$ python3 -q
>>> import numpy as np
>>> from numpy import linalg as LA
>>> np.set_printoptions(precision=2, suppress=True, linewidth=100, floatmode="fixed")
>>> M = np.load("sample3.npy")
>>> print(M)
[[  5.26  12.25  -9.81]
 [ -6.60   9.74  11.17]
 [-15.37   2.63  -6.26]
 [  2.53   5.90  11.22]]
>>> f = np.array([1, -2, -3])
>>> print(np.convolve(M[2], f))
[-15.37  33.37  34.59   4.63  18.78]
>>> print(np.array([np.convolve(row, f, "same") for row in M]))
[[  1.73 -50.09 -17.13]
 [ 22.94  11.49 -51.56]
 [ 33.37  34.59   4.63]
 [  0.84  -8.17 -40.14]]
>>> hat = M @ LA.solve(M.T @ M, M.T)
>>> print(np.round((np.eye(4) - hat) @ M, 2) + 0)
[[0.00 0.00 0.00]
 [0.00 0.00 0.00]
 [0.00 0.00 0.00]
 [0.00 0.00 0.00]]
>>> print(hat.round(2) + 0)
[[ 1.00  0.00  0.00  0.00]
 [ 0.00  0.69  0.20  0.42]
 [ 0.00  0.20  0.87 -0.27]
 [ 0.00  0.42 -0.27  0.44]]
>>> x0 = np.array([3, 2, 1])
>>> y = M @ x0
>>> coef, lr = np.zeros(3), 1 / LA.norm(M, 2) ** 2
>>> for i in range(50):
...     coef -= lr * M.T @ (M @ coef - y)
...     if i % 10 == 0: print(i, round(LA.norm(M @ coef - y), 2))
... 
0 17.01
10 0.0
20 0.0
30 0.0
40 0.0
>>> print(coef)
[3.00 2.00 1.00]
>>> data = np.array([[2, 1, -1, -1], [-2, 0, -2, 0]])
>>> print(data)
[[ 2  1 -1 -1]
 [-2  0 -2  0]]
>>> W = np.array([[2, 0], [2, 2], [1, 0], [2, 1]])
>>> coef = np.array([1, 0])
>>> act = np.maximum(data @ W + coef, 0)
>>> print((act > 0).mean(axis=0))
[0.50 0.50]
>>> Z = np.array([[0, 4], [1, 4]])
>>> print((act @ Z).round(6).argmax(axis=1))
[1 0]
>>> print(act @ Z)
[[ 1 20]
 [ 0  0]]
>>> print(W @ Z)
[[ 0  8]
 [ 2 16]
 [ 0  4]
 [ 1 12]]
